$ python3 -q
>>> import numpy as np
>>> np.set_printoptions(suppress=True, linewidth=200)
>>> def rd(a):
...     return np.round(a, 2) + 0
... 
>>> F = np.loadtxt("test6.csv", delimiter=",")
>>> print(F)
[[ 4. 10. 11.  4. 10.  9.  4. 10.  9.  4. 10.  9.  6.]
 [ 0.  6.  7.  0.  6.  5.  0.  6.  5.  0.  6.  5.  2.]
 [ 3.  9. 10.  3.  9.  8.  3.  9.  8.  3.  9.  8.  5.]
 [ 1.  7.  8.  1.  7.  6.  1.  7.  6.  1.  7.  6.  3.]
 [ 2.  8.  9.  2.  8.  7.  2.  8.  7.  2.  8.  7.  4.]
 [ 4. 10. 11.  4. 10.  9.  4. 10.  9.  4. 10.  9.  6.]]
>>> r = np.linalg.matrix_rank(F)
>>> print(r)
2
>>> null = np.linalg.svd(F)[2][r:].T
>>> print(np.linalg.matrix_rank(F.T @ F), np.linalg.matrix_rank(F @ F.T))
2 2
>>> print([int(np.linalg.matrix_rank(np.delete(F, i, axis=0))) for i in range(6)])
[2, 2, 2, 2, 2, 2]
>>> A2 = np.array([[-1, -1],
...     [3, 0],
...     [1, -1],
...     [-1, 2],
...     [0, -2],
...     [2, -3],
...     [-2, -1],
...     [1, 0],
...     [2, 2],
...     [2, 0],
...     [2, 2],
...     [-2, 3],
...     [3, -3]])
>>> print(np.linalg.matrix_rank(np.vstack([F, A2.T])))
4
>>> print(np.einsum("ik,kj->ji", F, A2))
[[ 99.  59.  89.  69.  79.  99.]
 [-11.  -3.  -9.  -5.  -7. -11.]]
>>> print(np.vstack([F, A2.T]).shape)
(8, 13)
>>> print(np.einsum("ij->j", F))
[14. 50. 56. 14. 50. 44. 14. 50. 44. 14. 50. 44. 26.]
>>> print(A2.T @ F.T)
[[ 99.  59.  89.  69.  79.  99.]
 [-11.  -3.  -9.  -5.  -7. -11.]]
>>> print(np.linalg.matrix_rank(F @ A2))
2
>>> print(np.einsum("ij,ij->i", F, F))
[864. 272. 677. 381. 516. 864.]
>>> U, sv, VT = np.linalg.svd(F)
>>> print(np.argmax(sv[:-1] / (sv[1:] + 1e-6)) + 1)
2
>>> A2 = U[:, :2] @ np.diag(sv[:2]) @ VT[:2]
>>> print(rd(np.linalg.norm(F - A2, 2)), rd(sv[2]))
0.0 0.0
>>> print(rd(np.linalg.norm(F - A2) / np.linalg.norm(F)))
0.0
>>> print(rd(A2))
[[ 4. 10. 11.  4. 10.  9.  4. 10.  9.  4. 10.  9.  6.]
 [ 0.  6.  7.  0.  6.  5.  0.  6.  5.  0.  6.  5.  2.]
 [ 3.  9. 10.  3.  9.  8.  3.  9.  8.  3.  9.  8.  5.]
 [ 1.  7.  8.  1.  7.  6.  1.  7.  6.  1.  7.  6.  3.]
 [ 2.  8.  9.  2.  8.  7.  2.  8.  7.  2.  8.  7.  4.]
 [ 4. 10. 11.  4. 10.  9.  4. 10.  9.  4. 10.  9.  6.]]
>>> print(np.linalg.matrix_rank(F, rtol=0.1))
1
>>> print(np.argsort(-np.linalg.norm(F, axis=0).round(6), kind="stable")[:3])
[2 1 4]
>>> print(rd(np.linalg.norm(F, 2) / np.linalg.norm(F)))
1.0
>>> print([round(float(x), 2) for x in np.linalg.svd(F, compute_uv=False)[:3]])
[59.55, 5.27, 0.0]
>>> r0 = np.array([2, 1])
>>> print(np.correlate(F[2], F[0], "full"))
[ 18.  81. 171. 210. 244. 310. 384. 387. 453. 558. 536. 614. 764. 616. 537. 558. 453. 386. 384. 310. 243. 210. 171.  82.  20.]
>>> print(np.convolve(F[2], r0))
[ 6. 21. 29. 16. 21. 25. 14. 21. 25. 14. 21. 25. 18.  5.]
>>> E = np.load("layer15.npy")
>>> print(E)
[[ 0  6  0  9]
 [18  8 27 12]
 [ 0  0  0  0]
 [ 0  0  0  0]]
>>> # row 1 is much longer than the rest
>>> vec = np.array([1, 1, 0, 2])
>>> print(np.sign((E @ vec).round(6)))
[1 1 0 0]
>>> print(np.linalg.norm(E @ vec) <= np.linalg.norm(E, 2) * np.linalg.norm(vec) + 1e-9)
True
>>> print(E @ np.eye(4)[0])
[ 0. 18.  0.  0.]
>>> print(E @ (2 * vec))
[ 48 100   0   0]
>>> print((E * vec).sum(axis=1))
[24 50  0  0]
>>> print(E @ np.ones(4))
[15. 65.  0.  0.]
>>> A2 = F / np.linalg.norm(F, axis=1, keepdims=True)
>>> gram = A2 @ A2.T
>>> print((gram - 2 * np.eye(6)).round(6).argmax(axis=1))
[5 3 0 4 2 0]
>>> print(rd(np.degrees(np.arccos(np.clip(gram[4, 3], -1, 1)))))
4.54
>>> data = np.array([[1, 0, 0, 0], [-2, 1, 0, 0], [1, -2, 1, 0], [-2, 2, -1, 1]])
>>> # triangular: eigenvalues sit on the diagonal
>>> P = np.triu(np.array([[2, 2, 2, 2], [0, 0, 2, 2], [0, 1, 2, 2], [2, 0, 0, 2]]), 1) + np.eye(4)
>>> A2 = P @ data @ np.linalg.inv(P)
>>> print(A2)
[[ -5.  12. -14.  16.]
 [ -4.   9. -10.  12.]
 [ -3.   8. -11.  14.]
 [ -2.   6.  -9.  11.]]
>>> print(np.linalg.matrix_rank(A2))
4
>>> print(rd(np.poly(A2)))
[ 1. -4.  6. -4.  1.]
>>> print(np.trace(A2), np.trace(data))
4.0 4
>>> U, sv, VT = np.linalg.svd(A2, full_matrices=False)
>>> print(rd(VT @ VT.T))
[[1. 0. 0. 0.]
 [0. 1. 0. 0.]
 [0. 0. 1. 0.]
 [0. 0. 0. 1.]]
>>> print(rd(U.T @ U))
[[1. 0. 0. 0.]
 [0. 1. 0. 0.]
 [0. 0. 1. 0.]
 [0. 0. 0. 1.]]
>>> print(np.abs(U[:, 0]).round(6).argmax())
0
>>> print(U.shape, sv.shape, VT.shape)
(4, 4) (4,) (4, 4)
>>> print(rd(sv))
[39.85  2.46  0.5   0.02]
>>> O, _ = np.linalg.qr(np.array([[0.3],
...     [1.9],
...     [-0.9],
...     [-0.5],
...     [-1.7],
...     [0.0],
...     [-0.8],
...     [0.9],
...     [-0.2],
...     [-0.5],
...     [-0.9],
...     [-1.6]]))
>>> arr = O @ O.T
>>> print(rd(arr))
[[ 0.01  0.04 -0.02 -0.01 -0.04  0.   -0.02  0.02  0.   -0.01 -0.02 -0.04]
 [ 0.04  0.28 -0.13 -0.07 -0.25  0.   -0.12  0.13 -0.03 -0.07 -0.13 -0.24]
 [-0.02 -0.13  0.06  0.04  0.12  0.    0.06 -0.06  0.01  0.04  0.06  0.11]
 [-0.01 -0.07  0.04  0.02  0.07  0.    0.03 -0.04  0.01  0.02  0.04  0.06]
 [-0.04 -0.25  0.12  0.07  0.23  0.    0.11 -0.12  0.03  0.07  0.12  0.21]
 [ 0.    0.    0.    0.    0.    0.    0.    0.    0.    0.    0.    0.  ]
 [-0.02 -0.12  0.06  0.03  0.11  0.    0.05 -0.06  0.01  0.03  0.06  0.1 ]
 [ 0.02  0.13 -0.06 -0.04 -0.12  0.   -0.06  0.06 -0.01 -0.04 -0.06 -0.11]
 [ 0.   -0.03  0.01  0.01  0.03  0.    0.01 -0.01  0.    0.01  0.01  0.03]
 [-0.01 -0.07  0.04  0.02  0.07  0.    0.03 -0.04  0.01  0.02  0.04  0.06]
 [-0.02 -0.13  0.06  0.04  0.12  0.    0.06 -0.06  0.01  0.04  0.06  0.11]
 [-0.04 -0.24  0.11  0.06  0.21  0.    0.1  -0.11  0.03  0.06  0.11  0.2 ]]
>>> A2 = np.array([[-1, 2, 1],
...     [-3, -3, -2],
...     [0, 1, 1],
...     [2, -2, 0],
...     [-2, -2, 3],
...     [-2, -3, -3],
...     [-3, -3, -3],
...     [-3, 3, 0],
...     [-1, 2, 0],
...     [1, 3, 1],
...     [3, -1, -2],
...     [-1, 3, 3]])
>>> print(np.vstack([arr, A2.T]).shape)
(15, 12)
>>> print(rd(np.einsum("ij,ij->i", arr, arr)))
[0.01 0.28 0.06 0.02 0.23 0.   0.05 0.06 0.   0.02 0.06 0.2 ]
>>> w, vecs = np.linalg.eigh(arr)
>>> vec = np.array([-2, -3, 3, 1, 0, 2, -3, -3, -1, -2, -3, -3])
>>> print((np.sign(vecs[:, -1].round(6)) == np.sign(vecs[0, -1].round(6))).astype(int))
[1 1 0 0 0 0 0 1 0 0 0 0]
>>> print(rd(vecs * np.abs(w) @ vecs.T))
[[ 0.01  0.04 -0.02 -0.01 -0.04  0.   -0.02  0.02  0.   -0.01 -0.02 -0.04]
 [ 0.04  0.28 -0.13 -0.07 -0.25  0.   -0.12  0.13 -0.03 -0.07 -0.13 -0.24]
 [-0.02 -0.13  0.06  0.04  0.12  0.    0.06 -0.06  0.01  0.04  0.06  0.11]
 [-0.01 -0.07  0.04  0.02  0.07  0.    0.03 -0.04  0.01  0.02  0.04  0.06]
 [-0.04 -0.25  0.12  0.07  0.23  0.    0.11 -0.12  0.03  0.07  0.12  0.21]
 [ 0.    0.    0.    0.    0.    0.    0.    0.    0.    0.    0.    0.  ]
 [-0.02 -0.12  0.06  0.03  0.11  0.    0.05 -0.06  0.01  0.03  0.06  0.1 ]
 [ 0.02  0.13 -0.06 -0.04 -0.12  0.   -0.06  0.06 -0.01 -0.04 -0.06 -0.11]
 [ 0.   -0.03  0.01  0.01  0.03  0.    0.01 -0.01  0.    0.01  0.01  0.03]
 [-0.01 -0.07  0.04  0.02  0.07  0.    0.03 -0.04  0.01  0.02  0.04  0.06]
 [-0.02 -0.13  0.06  0.04  0.12  0.    0.06 -0.06  0.01  0.04  0.06  0.11]
 [-0.04 -0.24  0.11  0.06  0.21  0.    0.1  -0.11  0.03  0.06  0.11  0.2 ]]
>>> print(rd(vec @ arr @ vec / (vec @ vec)), rd(w[0]), rd(w[-1]))
0.0 0.0 1.0
>>> print(rd(vec @ arr @ vec))
0.09
>>> print(np.trace(arr))
1.0
>>> print(np.allclose(arr, arr.T))
True
>>> print(rd(np.linalg.det(arr)))
0.0
>>> print((arr != 0).astype(int))
[[1 1 1 1 1 0 1 1 1 1 1 1]
 [1 1 1 1 1 0 1 1 1 1 1 1]
 [1 1 1 1 1 0 1 1 1 1 1 1]
 [1 1 1 1 1 0 1 1 1 1 1 1]
 [1 1 1 1 1 0 1 1 1 1 1 1]
 [0 0 0 0 0 0 0 0 0 0 0 0]
 [1 1 1 1 1 0 1 1 1 1 1 1]
 [1 1 1 1 1 0 1 1 1 1 1 1]
 [1 1 1 1 1 0 1 1 1 1 1 1]
 [1 1 1 1 1 0 1 1 1 1 1 1]
 [1 1 1 1 1 0 1 1 1 1 1 1]
 [1 1 1 1 1 0 1 1 1 1 1 1]]
>>> theta = np.radians(72)
>>> r_ = np.eye(12)
>>> r_[9, 9] = r_[0, 0] = np.cos(theta)
>>> r_[9, 0], r_[0, 9] = -np.sin(theta), np.sin(theta)
>>> print(rd(r_))
[[ 0.31  0.    0.    0.    0.    0.    0.    0.    0.    0.95  0.    0.  ]
 [ 0.    1.    0.    0.    0.    0.    0.    0.    0.    0.    0.    0.  ]
 [ 0.    0.    1.    0.    0.    0.    0.    0.    0.    0.    0.    0.  ]
 [ 0.    0.    0.    1.    0.    0.    0.    0.    0.    0.    0.    0.  ]
 [ 0.    0.    0.    0.    1.    0.    0.    0.    0.    0.    0.    0.  ]
 [ 0.    0.    0.    0.    0.    1.    0.    0.    0.    0.    0.    0.  ]
 [ 0.    0.    0.    0.    0.    0.    1.    0.    0.    0.    0.    0.  ]
 [ 0.    0.    0.    0.    0.    0.    0.    1.    0.    0.    0.    0.  ]
 [ 0.    0.    0.    0.    0.    0.    0.    0.    1.    0.    0.    0.  ]
 [-0.95  0.    0.    0.    0.    0.    0.    0.    0.    0.31  0.    0.  ]
 [ 0.    0.    0.    0.    0.    0.    0.    0.    0.    0.    1.    0.  ]
 [ 0.    0.    0.    0.    0.    0.    0.    0.    0.    0.    0.    1.  ]]
>>> A2 = arr @ r_.T
>>> print(rd(np.linalg.det(r_)), rd(np.trace(r_)))
1.0 10.62
>>> print(rd(A2))
[[-0.01  0.04 -0.02 -0.01 -0.04  0.   -0.02  0.02  0.   -0.01 -0.02 -0.04]
 [-0.06  0.28 -0.13 -0.07 -0.25  0.   -0.12  0.13 -0.03 -0.07 -0.13 -0.24]
 [ 0.03 -0.13  0.06  0.04  0.12  0.    0.06 -0.06  0.01  0.03  0.06  0.11]
 [ 0.02 -0.07  0.04  0.02  0.07  0.    0.03 -0.04  0.01  0.02  0.04  0.06]
 [ 0.05 -0.25  0.12  0.07  0.23  0.    0.11 -0.12  0.03  0.06  0.12  0.21]
 [ 0.    0.    0.    0.    0.    0.    0.    0.    0.    0.    0.    0.  ]
 [ 0.02 -0.12  0.06  0.03  0.11  0.    0.05 -0.06  0.01  0.03  0.06  0.1 ]
 [-0.03  0.13 -0.06 -0.04 -0.12  0.   -0.06  0.06 -0.01 -0.03 -0.06 -0.11]
 [ 0.01 -0.03  0.01  0.01  0.03  0.    0.01 -0.01  0.    0.01  0.01  0.03]
 [ 0.02 -0.07  0.04  0.02  0.07  0.    0.03 -0.04  0.01  0.02  0.04  0.06]
 [ 0.03 -0.13  0.06  0.04  0.12  0.    0.06 -0.06  0.01  0.03  0.06  0.11]
 [ 0.05 -0.24  0.11  0.06  0.21  0.    0.1  -0.11  0.03  0.06  0.11  0.2 ]]
>>> print(np.allclose(np.linalg.norm(arr, axis=1), np.linalg.norm(A2, axis=1)))
True
>>> K = np.load("data.npy")
>>> print(K)
[[0 0 1 0 3]
 [1 0 3 0 3]
 [0 0 1 0 3]
 [0 0 1 0 3]
 [0 0 1 0 3]
 [0 0 1 0 3]
 [0 0 1 0 3]
 [1 0 3 0 3]
 [3 0 5 0 3]
 [3 0 5 0 3]
 [1 0 3 0 3]
 [3 0 5 0 3]
 [1 0 3 0 3]
 [0 0 1 0 3]
 [3 0 5 0 3]
 [0 0 1 0 3]
 [0 0 1 0 3]
 [1 0 3 0 3]
 [0 0 1 0 3]
 [1 0 3 0 3]
 [0 0 1 0 3]
 [3 0 5 0 3]
 [1 0 3 0 3]
 [0 0 1 0 3]
 [0 0 1 0 3]
 [1 0 3 0 3]
 [3 0 5 0 3]
 [0 0 1 0 3]
 [3 0 5 0 3]
 [3 0 5 0 3]
 [3 0 5 0 3]
 [0 0 1 0 3]
 [0 0 1 0 3]
 [1 0 3 0 3]
 [1 0 3 0 3]
 [1 0 3 0 3]
 [1 0 3 0 3]
 [1 0 3 0 3]
 [0 0 1 0 3]
 [3 0 5 0 3]
 [1 0 3 0 3]]
>>> vec = np.array([4, 0, -4, 4, 3])
>>> a = np.maximum(K @ vec, 0)
>>> print(K.T @ a)
[ 44   0 177   0 327]
>>> print(np.maximum(K @ vec, 0) - np.maximum(-K @ vec, 0))
[5 1 5 5 5 5 5 1 1 1 1 1 1 5 1 5 5 1 5 1 5 1 1 5 5 1 1 5 1 1 1 5 5 1 1 1 1 1 5 1 1]
>>> print(rd(np.linalg.eigvals(E).sum().real))
8.0
>>> print(rd(np.linalg.det(E[::-1])))
0.0
>>> W0 = np.load("w.npy")
>>> print(W0)
[[ 0.  0.  0.  0.  0.  1.  3.  0.  2.]
 [ 0.  0.  0.  0.  0.  0. -3.  2. -1.]
 [ 0.  0.  0.  0.  0. -3.  3.  3. -1.]
 [ 0.  0.  0.  0.  0. -2. -3. -1. -3.]
 [ 0.  0.  0.  0.  0. -1.  1. -2. -3.]
 [ 1.  0. -3. -2. -1.  0.  0.  0.  0.]
 [ 3. -3.  3. -3.  1.  0.  0.  0.  0.]
 [ 0.  2.  3. -1. -2.  0.  0.  0.  0.]
 [ 2. -1. -1. -3. -3.  0.  0.  0.  0.]]
>>> # rows and columns are dependent
>>> A2 = np.array([[-2, 3],
...     [-3, -2],
...     [1, 2],
...     [3, 1],
...     [1, 2],
...     [3, -1],
...     [0, 0],
...     [3, 2],
...     [-1, -1]])
>>> print(np.einsum("ik,kj->ij", W0, A2))
[[  1.  -3.]
 [  7.   5.]
 [  1.  10.]
 [ -6.   3.]
 [ -6.   0.]
 [-12.  -7.]
 [ -2.  20.]
 [ -8.  -3.]
 [-14.  -3.]]
>>> print(np.einsum("ij->j", W0))
[ 6. -2.  2. -9. -5. -5.  1.  2. -6.]
>>> print(W0 @ A2)
[[  1.  -3.]
 [  7.   5.]
 [  1.  10.]
 [ -6.   3.]
 [ -6.   0.]
 [-12.  -7.]
 [ -2.  20.]
 [ -8.  -3.]
 [-14.  -3.]]
>>> print(np.vstack([W0, A2.T]).shape)
(11, 9)
>>> A2 @ W0
Traceback (most recent call last):
  File "<python-input-100>", line 1, in <module>
    A2 @ W0
    ~~~^~~~
ValueError: matmul: Input operand 1 has a mismatch in its core dimension 0, with gufunc signature (n?,k),(k,m?)->(n?,m?) (size 9 is different from 2)
>>> print(A2.T @ W0.T)
[[  1.   7.   1.  -6.  -6. -12.  -2.  -8. -14.]
 [ -3.   5.  10.   3.   0.  -7.  20.  -3.  -3.]]
>>> U, sv, VT = np.linalg.svd(W0)
>>> print(rd(sv))
[6.81 6.81 5.34 5.34 4.24 4.24 1.06 1.06 0.  ]
>>> A2 = U[:, :8] @ np.diag(sv[:8]) @ VT[:8]
>>> print(rd(np.linalg.norm(W0 - A2, 2)), rd(sv[8]))
0.0 0.0
>>> print(rd(A2))
[[ 0.  0.  0.  0.  0.  1.  3.  0.  2.]
 [ 0.  0.  0.  0.  0.  0. -3.  2. -1.]
 [ 0.  0.  0.  0.  0. -3.  3.  3. -1.]
 [ 0.  0.  0.  0.  0. -2. -3. -1. -3.]
 [ 0.  0.  0.  0.  0. -1.  1. -2. -3.]
 [ 1.  0. -3. -2. -1.  0.  0.  0.  0.]
 [ 3. -3.  3. -3.  1.  0.  0.  0.  0.]
 [ 0.  2.  3. -1. -2.  0.  0.  0.  0.]
 [ 2. -1. -1. -3. -3.  0.  0.  0.  0.]]
>>> O, _ = np.linalg.qr(np.array([[-0.8, 2.1, -1.1, 1.6, -1.4, 0.5, 0.5, 0.0, 0.1, 0.8],
...     [0.4, 0.1, -0.6, 1.3, -0.5, 1.9, -2.0, -0.2, -0.1, -1.2],
...     [0.9, -1.3, -1.1, 1.2, -1.5, -0.5, 0.4, 1.0, 1.6, 1.3],
...     [1.1, -0.2, -1.6, 0.4, 0.5, -0.1, -0.4, 0.6, 0.1, -0.8],
...     [-0.2, 0.5, 0.9, -0.8, 1.2, 0.0, -0.4, -1.6, 0.6, 0.9],
...     [-1.4, -0.1, -0.4, -0.9, -0.6, -0.8, -1.2, 1.6, 0.2, 0.0],
...     [0.1, 0.3, -2.0, -0.1, -1.1, -0.5, 1.8, -0.2, 0.2, 0.1],
...     [-0.8, 0.7, 1.5, -0.1, 0.8, -0.7, -1.7, 0.6, -0.4, 0.8],
...     [-0.7, 1.9, -1.4, -2.0, -0.6, -1.6, -1.2, 2.0, 0.2, 0.3],
...     [-1.0, 0.0, -2.0, -0.5, -1.4, 0.5, 0.0, 0.8, -0.7, -1.5]]))
>>> M = O[:, :10]
>>> print(rd(M))
[[-0.3  -0.57 -0.14  0.65  0.02  0.15 -0.2   0.01 -0.28  0.06]
 [ 0.15 -0.14 -0.11  0.34 -0.07 -0.58  0.59 -0.2   0.17 -0.27]
 [ 0.34  0.25 -0.31  0.22  0.48  0.38  0.28 -0.33 -0.13  0.3 ]
 [ 0.42 -0.21 -0.33 -0.12 -0.69  0.33  0.2   0.15 -0.11  0.06]
 [-0.08 -0.13  0.24 -0.22 -0.26 -0.12 -0.07 -0.8  -0.29  0.23]
 [-0.53  0.4  -0.19 -0.01 -0.16  0.25  0.26 -0.1  -0.33 -0.49]
 [ 0.04 -0.14 -0.45 -0.09  0.04  0.14 -0.4  -0.4   0.52 -0.4 ]
 [-0.3  -0.05  0.36  0.14 -0.16  0.43  0.35 -0.09  0.6   0.22]
 [-0.27 -0.53 -0.22 -0.57  0.36  0.03  0.37  0.09 -0.05  0.06]
 [-0.38  0.26 -0.54  0.02 -0.2  -0.32 -0.06  0.05  0.16  0.57]]
>>> # orthonormal columns
>>> gram = M.T @ M
>>> print(rd(np.linalg.eigvalsh(gram)[::-1]))
[1. 1. 1. 1. 1. 1. 1. 1. 1. 1.]
>>> print(rd(np.diag(gram)))
[1. 1. 1. 1. 1. 1. 1. 1. 1. 1.]
